$ python -q
>>> import numpy as np
>>> np.set_printoptions(suppress=True, linewidth=200)
>>> rd = lambda a: np.round(a, 1) + 0
>>> m1 = np.maximum(np.array([[3],
...     [3],
...     [3],
...     [1],
...     [1],
...     [2],
...     [0],
...     [3],
...     [2],
...     [0],
...     [2],
...     [3],
...     [0],
...     [3],
...     [4],
...     [1],
...     [4]]) @ np.array([[3, 0, 2]]) + np.array([3, 3, 9]), 0)
>>> print(m1)
[[12  3 15]
 [12  3 15]
 [12  3 15]
 [ 6  3 11]
 [ 6  3 11]
 [ 9  3 13]
 [ 3  3  9]
 [12  3 15]
 [ 9  3 13]
 [ 3  3  9]
 [ 9  3 13]
 [12  3 15]
 [ 3  3  9]
 [12  3 15]
 [15  3 17]
 [ 6  3 11]
 [15  3 17]]
>>> U, sv, vt = np.linalg.svd(m1)
>>> evecs = vt[:(sv > 1e-8).sum()]
>>> rng = np.random.default_rng(8847)
>>> x0 = m1[0] + -1 * m1[5] + rng.integers(2) * np.eye(3)[1]
>>> x0
array([3., 0., 2.])
>>> np.allclose(evecs.T @ evecs @ x0, x0)
True
>>> rd(evecs.T @ evecs)
array([[ 0.9, -0.2,  0.1],
       [-0.2,  0.2,  0.3],
       [ 0.1,  0.3,  0.9]])
>>> print(np.linalg.matrix_rank(m1, rtol=0.1))
2
>>> [round(float(x), 1) for x in np.linalg.svd(m1, compute_uv=False)[:3]]
[69.5, 7.5, 0.0]
>>> M2 = m1 + rng.integers(-2, 3, (17, 2)) @ rng.integers(-2, 3, (2, 3))
>>> M2
array([[13,  3, 16],
       [11,  3, 14],
       [13,  5, 17],
       [ 6,  3, 11],
       [ 6,  3, 11],
       [10, -1, 12],
       [ 1,  5,  8],
       [14, -1, 15],
       [ 7, -1,  9],
       [ 2, -1,  6],
       [10, -1, 12],
       [14,  7, 19],
       [ 4,  7, 12],
       [11, -1, 12],
       [17, -1, 17],
       [ 6,  7, 13],
       [16,  7, 20]])
>>> M2 - m1
array([[ 1,  0,  1],
       [-1,  0, -1],
       [ 1,  2,  2],
       [ 0,  0,  0],
       [ 0,  0,  0],
       [ 1, -4, -1],
       [-2,  2, -1],
       [ 2, -4,  0],
       [-2, -4, -4],
       [-1, -4, -3],
       [ 1, -4, -1],
       [ 2,  4,  4],
       [ 1,  4,  3],
       [-1, -4, -3],
       [ 2, -4,  0],
       [ 0,  4,  2],
       [ 1,  4,  3]])
>>> np.abs(M2 - m1).sum(axis=1)
array([ 2,  2,  5,  0,  0,  6,  5,  6, 10,  8,  6, 10,  8,  8,  6,  6,  8])
>>> f, r1 = m1[16], m1[12]
>>> f @ f
np.int64(523)
>>> f @ r1
np.int64(207)
>>> pr = (f @ r1) / (f @ f) * f
>>> rd(r1 - pr)
array([-2.9,  1.8,  2.3])
>>> np.outer(f, r1)
array([[ 45,  45, 135],
       [  9,   9,  27],
       [ 51,  51, 153]])
>>> rd(pr)
array([5.9, 1.2, 6.7])
>>> x0 = np.array([-3, 3, 2])
>>> (m1 @ x0).argmax()
np.int64(6)
>>> print(np.linalg.norm(m1 @ x0) <= np.linalg.norm(m1, 2) * np.linalg.norm(x0) + 1e-9)
True
>>> X = np.loadtxt("block9.csv", delimiter=",")
>>> rd(X)
array([[ 0. ,  0.1,  0. , -0.1, -0.1],
       [ 0.1,  0.3, -0.1, -0.3, -0.3],
       [ 0. , -0.1,  0. ,  0.1,  0.1],
       [-0.1, -0.3,  0.1,  0.3,  0.3],
       [-0.1, -0.3,  0.1,  0.3,  0.3]])
>>> U, sv, vt = np.linalg.svd(X)
>>> evecs = vt[:(sv > 1e-8).sum()]
>>> x0 = X[0] + 5 * X[2] + rng.integers(2) * np.eye(5)[4]
>>> rd(x0)
array([-0.1, -0.4,  0.1,  0.4,  0.4])
>>> print(rd(evecs.T @ evecs))
[[ 0.   0.1  0.  -0.1 -0.1]
 [ 0.1  0.3 -0.1 -0.3 -0.3]
 [ 0.  -0.1  0.   0.1  0.1]
 [-0.1 -0.3  0.1  0.3  0.3]
 [-0.1 -0.3  0.1  0.3  0.3]]
>>> rd(np.linalg.norm(x0 - evecs.T @ evecs @ x0))
np.float64(0.0)
>>> E = np.load("case8.npy")
>>> E
array([[0, 0, 1, 1],
       [0, 0, 1, 1],
       [1, 1, 0, 1],
       [1, 1, 1, 0]])
>>> def softmax(z):
...     e = np.exp(z - z.max(axis=-1, keepdims=True))
...     return e / e.sum(axis=-1, keepdims=True)
... 
>>> rd(softmax(m1[13] + -2))
array([0., 0., 1.])
>>> rd(softmax(m1[13]))
array([0., 0., 1.])
>>> S = m1 @ m1.T / np.sqrt(3)
>>> softmax(S).round(6).argmax(axis=1)
array([14, 14, 14, 14, 14, 14, 14, 14, 14, 14, 14, 14, 14, 14, 14, 14, 14])
>>> print(softmax(S)[13] @ m1)
[15.  3. 17.]
>>> print(np.linalg.matrix_rank(E, rtol=0.1))
3
>>> np.argsort(-np.linalg.norm(E, axis=0).round(6), kind="stable")[:3]
array([2, 3, 0])
>>> [round(float(x), 1) for x in np.linalg.svd(E, compute_uv=False)[:3]]
[2.6, 1.6, 1.0]
>>> print(np.linalg.cond(E) > 100)
True
>>> ev, evecs = np.linalg.eigh(E)
>>> x0 = np.array([6, 4, 0, -7])
>>> rd(x0 @ E @ x0 / (x0 @ x0)), rd(ev[0]), rd(ev[-1])
(np.float64(-1.4), np.float64(-1.6), np.float64(2.6))
>>> rd(evecs * np.maximum(ev, 0) @ evecs.T)
array([[0.5, 0.5, 0.6, 0.6],
       [0.5, 0.5, 0.6, 0.6],
       [0.6, 0.6, 0.8, 0.8],
       [0.6, 0.6, 0.8, 0.8]])
>>> x0 @ E @ x0
np.int64(-140)
>>> np.abs(E).sum(axis=1).max(), rd(np.abs(ev).max())
(np.int64(3), np.float64(2.6))
>>> data = np.load("data.npy")
>>> data
array([[-1.,  0.,  0.,  0.,  0.],
       [ 0.,  0.,  4., -5., -5.],
       [ 0., -5., -1., -2., -4.],
       [ 0., -1., -3.,  3., -5.],
       [ 0.,  5., -4., -5., -4.]])
>>> Q, Rm = np.linalg.qr(data)
>>> rd(Q @ Rm)
array([[-1.,  0.,  0.,  0.,  0.],
       [ 0.,  0.,  4., -5., -5.],
       [ 0., -5., -1., -2., -4.],
       [ 0., -1., -3.,  3., -5.],
       [ 0.,  5., -4., -5., -4.]])
>>> (data - data.T) / 2
array([[ 0. ,  0. ,  0. ,  0. ,  0. ],
       [ 0. ,  0. ,  4.5, -2. , -5. ],
       [ 0. , -4.5,  0. ,  0.5,  0. ],
       [ 0. ,  2. , -0.5,  0. ,  0. ],
       [ 0. ,  5. ,  0. ,  0. ,  0. ]])
>>> print(np.trace(data))
-3.0
>>> np.allclose(data @ data.T, data.T @ data)
False
>>> rd(np.sort(np.abs(np.linalg.eigvals(data))))
array([1. , 5.9, 6.2, 6.2, 9. ])
>>> print(rd(np.linalg.matrix_power(data, 4)))
[[   1.    0.    0.    0.    0.]
 [   0. 1316.  468.  933. 1517.]
 [   0.  223. 3041. 1282. 2450.]
 [   0.  -85. 1287. 2145. 1867.]
 [   0. -599. 1960. 1341. 3930.]]
>>> rd(np.linalg.det(data))
np.float64(2012.0)
>>> t3 = np.stack([data, 3 * data, data[::-1]])
>>> t3.sum(axis=0)
array([[ -4.,   5.,  -4.,  -5.,  -4.],
       [  0.,  -1.,  13., -17., -25.],
       [  0., -25.,  -5., -10., -20.],
       [  0.,  -4.,  -8.,   7., -25.],
       [ -1.,  20., -16., -20., -16.]])
>>> rd(np.linalg.norm(t3, axis=(1, 2)))
array([15.5, 46.4, 15.5])
>>> t3.shape
(3, 5, 5)
>>> M2 = data + rng.integers(-2, 3, (5, 4)) @ rng.integers(-2, 3, (4, 5))
>>> M2
array([[ -9.,   6.,   4.,  10.,  -4.],
       [  9.,   8.,  11.,  -7.,  -8.],
       [ -2.,  -9., -12.,  -6.,  -6.],
       [ -3.,  -5.,  -4.,   3.,  -2.],
       [ -9.,   3., -10.,  -5.,  -5.]])
>>> np.abs(M2 - data).sum(axis=1)
array([32., 29., 23., 11., 18.])
>>> np.linalg.matrix_rank(M2 - data, tol=1e-8)
np.int64(4)
>>> M2 - data
array([[ -8.,   6.,   4.,  10.,  -4.],
       [  9.,   8.,   7.,  -2.,  -3.],
       [ -2.,  -4., -11.,  -4.,  -2.],
       [ -3.,  -4.,  -1.,   0.,   3.],
       [ -9.,  -2.,  -6.,   0.,  -1.]])
>>> feats = np.array([[3, 3, 3, 3, 3],
...     [3, 6, 6, 6, 6],
...     [3, 6, 9, 9, 9],
...     [3, 6, 9, 12, 12],
...     [3, 6, 9, 12, 15]])
>>> rd(np.linalg.norm(feats, "nuc"))
np.float64(45.0)
>>> rd(np.linalg.norm(feats[0] - feats[1]))
np.float64(6.0)
>>> rd(np.linalg.norm(feats[0], 1)), rd(np.linalg.norm(feats[0], np.inf))
(np.float64(15.0), np.float64(3.0))
>>> K = np.loadtxt("dump.csv", delimiter=",")
>>> K
array([[22., -9.,  8.],
       [-9., 11.,  2.],
       [ 8.,  2., 24.]])
>>> x0 = np.array([-2, -1, -3])
>>> y = K @ x0
>>> y
array([-59.,   1., -90.])
>>> rd(np.linalg.solve(K, y + K[:, 2]))
array([-2., -1., -2.])
>>> rd(np.linalg.solve(K, K[:, 0]))
array([1., 0., 0.])
>>> rd(np.linalg.solve(K, y))
array([-2., -1., -3.])
>>> arr = np.load("out17.npy")
>>> rd(arr)
array([[-2.8,  0. , -4.1],
       [-2.9,  1.4, -3.9],
       [-2.5, -1.6, -4. ],
       [-2.9,  0.4, -4.1],
       [ 0.5, -5. , -0.4],
       [-2.6, -1.3, -4.1],
       [ 2.2,  2.5,  3.8],
       [-1.5, -3.6, -3.1],
       [-1.4,  4.7, -1. ],
       [-0.9,  4.9, -0.1],
       [-2.9,  0.7, -4. ],
       [ 2.5, -3.1,  3. ],
       [-1.5,  4.7, -1. ],
       [ 2.8,  0.2,  4.1],
       [ 2.9, -0.5,  4.1]])
>>> np.linalg.matrix_rank(arr, rtol=0.1)
np.int64(2)
>>> cen = arr - arr.mean(axis=0)
>>> U, sv, vt = np.linalg.svd(cen, full_matrices=False)
>>> print(rd(sv))
[14.9 11.4  0. ]
>>> rd(cen.mean(axis=0))
array([0., 0., 0.])
>>> print(np.linalg.matrix_rank(cen))
2
>>> labels = arr[:, 0] > np.median(arr[:, 0])
>>> f = arr[labels].mean(axis=0) - arr[~labels].mean(axis=0)
>>> print(np.argsort(-np.abs(f).round(6), kind="stable"))
[2 0 1]
>>> rd((((arr - arr.mean(axis=0)) @ f > 0) == labels).mean())
np.float64(0.9)
>>> U, sv, vt = np.linalg.svd(arr)
>>> rd(sv)
array([15.6, 11.4,  0. ])
>>> M2 = U[:, :2] @ np.diag(sv[:2]) @ vt[:2]
>>> print(rd(np.abs(arr - M2).max()))
0.0
>>> np.linalg.matrix_rank(arr, rtol=0.05)
np.int64(2)
>>> M = np.loadtxt("run3.csv", delimiter=",")
>>> M
array([[0., 1., 0., 0., 0.],
       [1., 0., 1., 0., 0.],
       [0., 1., 0., 0., 0.],
       [0., 0., 0., 0., 1.],
       [0., 0., 0., 1., 0.]])
>>> np.linalg.matrix_rank(M, rtol=0.1)
np.int64(4)
>>> rd(np.linalg.norm(M, 2) / np.linalg.norm(M))
np.float64(0.6)
>>> np.argwhere(np.triu(M))
array([[0, 1],
       [1, 2],
       [3, 4]])
>>> print(np.trace(M @ M @ M) // 6)
0.0
>>> Lm = np.diag(M.sum(axis=1)) - M
>>> rd(np.linalg.eigvalsh(Lm))
array([0., 0., 1., 2., 3.])
>>> print(round(np.linalg.det(Lm[1:, 1:])))
0
